>>> import numpy as np
>>> np.set_printoptions(precision=2, suppress=True, linewidth=160)
>>> rng = np.random.default_rng(24)
>>> labels = rng.integers(0, 2, 5)
>>> feats = (labels[:, None] == labels) * 2 + np.eye(5)
>>> feats
array([[3., 2., 0., 2., 0.],
       [2., 3., 0., 2., 0.],
       [0., 0., 3., 0., 2.],
       [2., 2., 0., 3., 0.],
       [0., 0., 2., 0., 3.]])
>>> # symmetric
>>> vec = np.array([2, 1, 1, 0, 1])
>>> feats @ np.ones(5)
array([7., 7., 5., 7., 5.])
>>> np.linalg.norm(feats @ vec) <= np.linalg.norm(feats, 2) * np.linalg.norm(vec) + 1e-9
np.True_
>>> (feats * vec).sum(axis=1)
array([8., 7., 5., 6., 5.])
>>> print(feats @ vec)
[8. 7. 5. 6. 5.]
>>> (feats @ vec).argmax()
np.int64(0)
>>> vals, evecs = np.linalg.eig(feats)
>>> np.sort(np.linalg.eigvals(feats.T))
array([1., 1., 1., 5., 7.])
>>> np.sort(np.linalg.eigvals(feats @ feats))
array([ 1.,  1.,  1., 25., 49.])
>>> np.sort(np.linalg.eigvals(np.linalg.inv(feats)))
array([0.14, 0.2 , 1.  , 1.  , 1.  ])
>>> print(np.round(feats @ evecs[:, 0] - vals[0] * evecs[:, 0], 2) + 0)
[0. 0. 0. 0. 0.]
>>> vec = np.array([3, 8, 4, 0, -9])
>>> target = feats @ vec
>>> c, lr = np.zeros(5), 1 / np.linalg.norm(feats, 2) ** 2
>>> for i in range(250):
...     c -= lr * feats.T @ (feats @ c - target)
...     if i % 50 == 0: print(i, round(np.linalg.norm(feats @ c - target), 2))
... 
0 13.69
50 3.78
100 1.35
150 0.48
200 0.17
>>> c
array([ 3.  ,  7.97,  3.96,  0.02, -8.96])
>>> Q, evecs = np.linalg.qr(feats[:, :2])[0], np.linalg.qr(feats[:, 2:])[0]
>>> sig = np.linalg.svd(Q.T @ evecs, compute_uv=False)
>>> np.degrees(np.arccos(sig.clip(0, 1)))
array([17.19, 90.  ])
>>> round(np.linalg.norm(Q @ Q.T - evecs @ evecs.T, 2), 2)
np.float64(1.0)
>>> proj = np.triu(np.array([[-4, -4, 4, 7, 8],
...     [-8, -4, -1, 6, -4],
...     [5, -1, -2, 4, -2],
...     [5, 8, -5, 1, 7],
...     [4, -7, 2, -8, -7]]), 1) + np.eye(5)
>>> Y = proj @ feats @ np.linalg.inv(proj)
>>> round(np.linalg.det(Y), 2)
np.float64(35.0)
>>> print(proj @ feats - feats @ proj)
[[  6.  14.  18. -20.   2.]
 [ 12.  20. -16. -14. -32.]
 [  8.   8.  -4.   0.   0.]
 [  0.   8.   8. -26.  -8.]
 [  0.   0.   0.  -8.   4.]]
>>> Y
array([[   9.,   40.,   32., -416., 3096.],
       [  14.,   71.,    4., -520., 3806.],
       [   8.,   40.,    7., -312., 2290.],
       [   2.,   10.,   16., -135., 1022.],
       [   0.,    0.,    2.,   -8.,   63.]])
>>> X = np.loadtxt("dump.csv", delimiter=",")
>>> X
array([[ 0.52,  2.  , -1.95],
       [ 3.43,  2.  ,  3.87],
       [ 1.83,  2.  ,  0.66],
       [ 2.07,  2.  ,  1.14],
       [ 1.61,  2.  ,  0.22],
       [ 2.29,  2.  ,  1.57],
       [ 4.09,  2.  ,  5.17],
       [ 2.63,  2.  ,  2.26],
       [ 2.33,  2.  ,  1.65],
       [ 1.25,  2.  , -0.51],
       [ 2.02,  2.  ,  1.04],
       [ 1.48,  2.  , -0.03],
       [ 2.02,  2.  ,  1.05],
       [ 1.61,  2.  ,  0.22],
       [ 2.5 ,  2.  ,  2.01],
       [ 1.57,  2.  ,  0.14],
       [ 3.15,  2.  ,  3.3 ],
       [ 0.88,  2.  , -1.23],
       [ 1.32,  2.  , -0.36],
       [ 1.63,  2.  ,  0.27],
       [ 0.44,  2.  , -2.12],
       [ 0.9 ,  2.  , -1.21],
       [ 2.71,  2.  ,  2.42],
       [ 0.82,  2.  , -1.37],
       [ 2.09,  2.  ,  1.18],
       [ 2.71,  2.  ,  2.41],
       [ 1.12,  2.  , -0.76],
       [ 1.85,  2.  ,  0.71],
       [ 2.56,  2.  ,  2.11],
       [ 2.4 ,  2.  ,  1.8 ],
       [ 2.29,  2.  ,  1.58],
       [ 1.06,  2.  , -0.87],
       [ 2.22,  2.  ,  1.44],
       [ 1.77,  2.  ,  0.53]])
>>> # looks like rank 2
>>> left, sig, vt = np.linalg.svd(X)
>>> print(np.argmax(sig[:-1] / (sig[1:] + 1e-6)) + 1)
2
>>> Y = left[:, :2] @ np.diag(sig[:2]) @ vt[:2]
>>> np.linalg.matrix_rank(Y)
np.int64(2)
>>> np.round(np.abs(X - Y).max(), 2)
np.float64(0.0)
>>> round(float(np.linalg.norm(X - Y) / np.linalg.norm(X)), 2)
0.0
>>> np.linalg.matrix_rank(X, rtol=0.1)
np.int64(2)
>>> np.linalg.cond(X) > 100
np.True_
>>> np.argsort(-np.linalg.norm(X, axis=0).round(6), kind="stable")[:3]
array([0, 1, 2])
>>> np.abs(np.diag(np.linalg.qr(X)[1])) > 1e-9
array([ True,  True, False])
>>> np.linalg.lstsq(X[:-1].T, X[-1])[2]
np.int32(2)
>>> print(np.allclose(X[:-1].T @ np.linalg.lstsq(X[:-1].T, X[-1])[0], X[-1]))
True
>>> vec = np.array([0, 0, 0])
>>> a = np.maximum(X @ vec, 0)
>>> np.flatnonzero(a > 1e-9)
array([], dtype=int64)
>>> vec = np.array([1, 1, 1])
>>> np.sign((X @ vec).round(6))
array([1., 1., 1., 1., 1., 1., 1., 1., 1., 1., 1., 1., 1., 1., 1., 1., 1., 1., 1., 1., 1., 1., 1., 1., 1., 1., 1., 1., 1., 1., 1., 1., 1., 1.])
>>> (X @ vec).argmax()
np.int64(6)
>>> F = np.tril(np.array([[0, -3, 0], [-1, -1, 0], [-1, 1, 2]]), -1) + np.eye(3, dtype=int)
>>> F
array([[ 1,  0,  0],
       [-1,  1,  0],
       [-1,  1,  1]])
>>> Y = np.array([[-6, 3, -9], [-7, 9, 5]])
>>> basis = np.kron(Y, F)
>>> basis.shape
(6, 9)
>>> round(float(np.linalg.norm(basis, 2)), 2), round(np.linalg.norm(Y, 2) * np.linalg.norm(F, 2), 2)
(29.17, np.float64(29.17))
>>> np.linalg.matrix_rank(basis)
np.int64(6)
>>> basis
array([[-6,  0,  0,  3,  0,  0, -9,  0,  0],
       [ 6, -6,  0, -3,  3,  0,  9, -9,  0],
       [ 6, -6, -6, -3,  3,  3,  9, -9, -9],
       [-7,  0,  0,  9,  0,  0,  5,  0,  0],
       [ 7, -7,  0, -9,  9,  0, -5,  5,  0],
       [ 7, -7, -7, -9,  9,  9, -5,  5,  5]])
>>> Y = np.linalg.inv(F)
>>> np.round(np.linalg.det(F) * np.linalg.det(Y), 2)
np.float64(1.0)
>>> round(np.linalg.slogdet(F)[0], 2)
np.float64(1.0)
>>> np.linalg.det(F) * Y
array([[ 1.,  0.,  0.],
       [ 1.,  1.,  0.],
       [ 0., -1.,  1.]])
>>> Y
array([[ 1.,  0.,  0.],
       [ 1.,  1.,  0.],
       [ 0., -1.,  1.]])
>>> round(float(np.linalg.cond(F)), 2)
4.05
>>> print(np.linalg.inv(Y))
[[ 1.  0.  0.]
 [-1.  1.  0.]
 [-1.  1.  1.]]
>>> F @ Y
array([[1., 0., 0.],
       [0., 1., 0.],
       [0., 0., 1.]])
